$ ipython --no-banner

In [1]: import numpy as np

In [2]: np.set_printoptions(precision=3, suppress=True, linewidth=160)

In [3]: def rnd(a):
   ...:     return np.round(a, 3) + 0
   ...: 

In [4]: data = np.loadtxt("m.csv", delimiter=",")

In [5]: data
Out[5]: 
array([[ 5.,  0.,  0.,  0.,  0.],
       [ 0.,  1., -1.,  0., -1.],
       [ 0., -2.,  1.,  2., -1.],
       [ 0.,  0.,  1.,  2.,  2.],
       [ 0., -2.,  2., -1.,  1.]])

In [6]: U, s, vt = np.linalg.svd(data)

In [7]: rnd(s)
Out[7]: array([5.   , 4.173, 2.816, 2.575, 0.165])

In [8]: M2 = U[:, :4] @ np.diag(s[:4]) @ vt[:4]

In [9]: np.linalg.matrix_rank(M2)
Out[9]: np.int64(4)

In [10]: rnd(np.linalg.norm(data - M2) / np.linalg.norm(data))
Out[10]: np.float64(0.022)

In [11]: np.linalg.matrix_rank(data, rtol=0.05)
Out[11]: np.int64(4)

In [12]: M2 = data / np.sqrt((data ** 2).mean(axis=1, keepdims=True))

In [13]: np.linalg.matrix_rank(data - data.mean(axis=1, keepdims=True))
Out[13]: np.int64(4)

In [14]: rnd(M2[1])
Out[14]: array([ 0.   ,  1.291, -1.291,  0.   , -1.291])

In [15]: M2 = np.linalg.inv(data)

In [16]: np.allclose(M2, data.T)
Out[16]: False

In [17]: rnd(np.linalg.slogdet(data)[0])
Out[17]: np.float64(1.0)

In [18]: (np.abs(M2) > 1e-9).astype(int)
Out[18]: 
array([[1, 0, 0, 0, 0],
       [0, 1, 1, 1, 1],
       [0, 1, 0, 1, 1],
       [0, 0, 1, 1, 1],
       [0, 1, 1, 1, 1]])

In [19]: rnd(np.linalg.det(data) * np.linalg.det(M2))
Out[19]: np.float64(1.0)

In [20]: rnd(np.linalg.cond(data))
Out[20]: np.float64(30.26)

In [21]: rnd(M2)
Out[21]: 
array([[ 0.2,  0. ,  0. ,  0. ,  0. ],
       [ 0. ,  3. , -0.2,  0.8,  1.2],
       [ 0. ,  4. ,  0. ,  1. ,  2. ],
       [ 0. ,  0. ,  0.2,  0.2, -0.2],
       [ 0. , -2. , -0.2, -0.2, -0.8]])

In [22]: rnd(data @ M2)
Out[22]: 
array([[1., 0., 0., 0., 0.],
       [0., 1., 0., 0., 0.],
       [0., 0., 1., 0., 0.],
       [0., 0., 0., 1., 0.],
       [0., 0., 0., 0., 1.]])

In [23]: mat = np.load("a.npy")

In [24]: mat
Out[24]: 
array([[1, 3, 0, 0, 0, 0],
       [2, 4, 0, 0, 0, 0],
       [4, 5, 0, 0, 0, 0],
       [0, 0, 1, 3, 0, 0],
       [0, 0, 2, 4, 0, 0],
       [0, 0, 4, 5, 0, 0],
       [0, 0, 0, 0, 1, 3],
       [0, 0, 0, 0, 2, 4],
       [0, 0, 0, 0, 4, 5]])

In [25]: q, R = np.linalg.qr(mat)

In [26]: np.allclose(R.T @ R, mat.T @ mat)
Out[26]: True

In [27]: rnd(np.trace(q @ q.T))
Out[27]: np.float64(6.0)

In [28]: rnd(abs(R[0, 0])), rnd(np.linalg.norm(mat[:, 0]))
Out[28]: (np.float64(4.583), np.float64(4.583))

In [29]: r0 = np.array([-1, 0])

In [30]: np.polyval(r0, mat[6])
Out[30]: array([ 0,  0,  0,  0, -1, -3])

In [31]: np.correlate(mat[6], mat[4], "full")
Out[31]: array([ 0,  0,  0,  0,  0,  0,  4, 14,  6,  0,  0])

In [32]: np.convolve(mat[6], r0)
Out[32]: array([ 0,  0,  0,  0, -1, -3,  0])

In [33]: M2 = np.c_[mat[:, :2] @ np.array([[0, 0], [0, 2]]), np.array([-4, -5, 4, -2, 3, -4, 1, -3, 3])]

In [34]: M2
Out[34]: 
array([[ 0,  6, -4],
       [ 0,  8, -5],
       [ 0, 10,  4],
       [ 0,  0, -2],
       [ 0,  0,  3],
       [ 0,  0, -4],
       [ 0,  0,  1],
       [ 0,  0, -3],
       [ 0,  0,  3]])

In [35]: np.linalg.matrix_rank(np.c_[mat, M2])
Out[35]: np.int64(7)

In [36]: rnd(np.linalg.norm(np.linalg.qr(mat)[0].T @ M2, axis=0) ** 2 / ((M2 ** 2).sum(axis=0) + 1e-12))
Out[36]: array([0.   , 1.   , 0.665])

In [37]: J = np.loadtxt("layer9.csv", delimiter=",")

In [38]: J
Out[38]: 
array([[-0.699,  0.466],
       [-0.8  ,  0.5  ]])

In [39]: M2 = np.linalg.inv(J)

In [40]: rnd(np.linalg.cond(J))
Out[40]: np.float64(68.473)

In [41]: rnd(np.linalg.slogdet(J)[0])
Out[41]: np.float64(1.0)

In [42]: rnd(np.linalg.det(J) * np.linalg.det(M2))
Out[42]: np.float64(1.0)

In [43]: (np.abs(M2) > 1e-9).astype(int)
Out[43]: 
array([[1, 1],
       [1, 1]])

In [44]: rnd(J @ M2)
Out[44]: 
array([[1., 0.],
       [0., 1.]])

In [45]: rnd(M2)
Out[45]: 
array([[ 21.459, -20.   ],
       [ 34.335, -30.   ]])

In [46]: np.allclose(M2, J.T)
Out[46]: False

In [47]: np.linalg.matrix_rank(J, rtol=0.1)
Out[47]: np.int64(1)

In [48]: np.argsort(-np.linalg.norm(J, axis=0).round(6), kind="stable")[:3]
Out[48]: array([0, 1])

In [49]: q, vecs = np.linalg.qr(J[:, :1])[0], np.linalg.qr(J[:, 1:])[0]

In [50]: s = np.linalg.svd(q.T @ vecs, compute_uv=False)

In [51]: rnd(np.linalg.norm(q @ q.T - vecs @ vecs.T, 2))
Out[51]: np.float64(0.032)

In [52]: rnd(np.degrees(np.arccos(s.clip(0, 1))))
Out[52]: array([1.839])

In [53]: rng = np.random.default_rng(655046)

In [54]: labels = rng.permutation(2)

In [55]: labels
Out[55]: array([1, 0])

In [56]: M2 = J[labels][:, labels]

In [57]: rnd(np.trace(M2))
Out[57]: np.float64(-0.199)

In [58]: rnd(np.sort(np.abs(np.linalg.eigvals(M2))))
Out[58]: array([0.153, 0.153])

In [59]: np.diag(M2)
Out[59]: array([ 0.5  , -0.699])

In [60]: np.allclose(M2, J)
Out[60]: False

In [61]: q, R = np.linalg.qr(J)

In [62]: rnd(np.abs(np.diag(R)))
Out[62]: array([1.062, 0.022])

In [63]: rnd(q.T @ q)
Out[63]: 
array([[1., 0.],
       [0., 1.]])

In [64]: rnd(abs(R[0, 0])), rnd(np.linalg.norm(J[:, 0]))
Out[64]: (np.float64(1.062), np.float64(1.062))

In [65]: q.shape, R.shape
Out[65]: ((2, 2), (2, 2))

In [66]: rnd(q)
Out[66]: 
array([[-0.658, -0.753],
       [-0.753,  0.658]])

In [67]: np.trace(q @ q.T)
Out[67]: np.float64(2.0)

In [68]: arr = np.diag(np.array([1, 2, 0]))

In [69]: arr
Out[69]: 
array([[1, 0, 0],
       [0, 2, 0],
       [0, 0, 0]])

In [70]: M2 = np.array([[3, 1], [3, 2], [0, 2]])

In [71]: np.einsum("ij,ij->i", arr, arr)
Out[71]: array([1, 4, 0])

In [72]: np.einsum("ik,kj->ij", arr, M2)
Out[72]: 
array([[3, 1],
       [6, 4],
       [0, 0]])

In [73]: np.linalg.matrix_rank(arr @ M2)
Out[73]: np.int64(2)

In [74]: M2.T @ arr.T
Out[74]: 
array([[3, 6, 0],
       [1, 4, 0]])

In [75]: arr @ M2
Out[75]: 
array([[3, 1],
       [6, 4],
       [0, 0]])

In [76]: np.einsum("ij->j", arr)
Out[76]: array([1, 2, 0])
